% python3 -q
>>> import numpy as np
>>> np.set_printoptions(precision=1, suppress=True, linewidth=160, floatmode="fixed")
>>> arr = np.load("arr.npy")
>>> arr
array([[-9, -5,  2,  9, -5],
       [-9, -5,  2,  9, -5],
       [-1, -6,  4, -2,  4]])
>>> left, sig, Vh = np.linalg.svd(arr)
>>> vecs = Vh[:(sig > 1e-8).sum()]
>>> rng = np.random.default_rng(50)
>>> vec = arr[1] + -2 * arr[0] + rng.integers(2) * np.eye(5)[2]
>>> print(vec)
[ 9.0  5.0 -1.0 -9.0  5.0]
>>> np.diag(vecs.T @ vecs)
array([0.4, 0.6, 0.2, 0.5, 0.4])
>>> np.round(np.linalg.norm(vec - vecs.T @ vecs @ vec), 1)
np.float64(0.9)
>>> print(np.round(vecs.T @ vecs, 1) + 0)
[[ 0.4  0.3 -0.1 -0.4  0.2]
 [ 0.3  0.6 -0.4  0.0 -0.2]
 [-0.1 -0.4  0.2  0.0  0.2]
 [-0.4  0.0  0.0  0.5 -0.3]
 [ 0.2 -0.2  0.2 -0.3  0.4]]
>>> np.linalg.matrix_rank(np.vstack([arr, vec]))
np.int64(3)
>>> left, sig, Vh = np.linalg.svd(arr)
>>> sig.round(1) + 0
array([20.8,  8.5,  0.0])
>>> M2 = left[:, :2] @ np.diag(sig[:2]) @ Vh[:2]
>>> np.linalg.matrix_rank(arr, rtol=0.05)
np.int64(2)
>>> np.linalg.matrix_rank(M2)
np.int64(2)
>>> [round(float(x), 1) for x in np.linalg.svd(arr, compute_uv=False)[:3]]
[20.8, 8.5, 0.0]
>>> np.linalg.lstsq(arr[:-1].T, arr[-1])[2]
np.int32(1)
>>> np.unique(arr.round(6), axis=0).shape
(2, 5)
>>> arr @ np.linalg.pinv(arr) @ arr
array([[-9.0, -5.0,  2.0,  9.0, -5.0],
       [-9.0, -5.0,  2.0,  9.0, -5.0],
       [-1.0, -6.0,  4.0, -2.0,  4.0]])
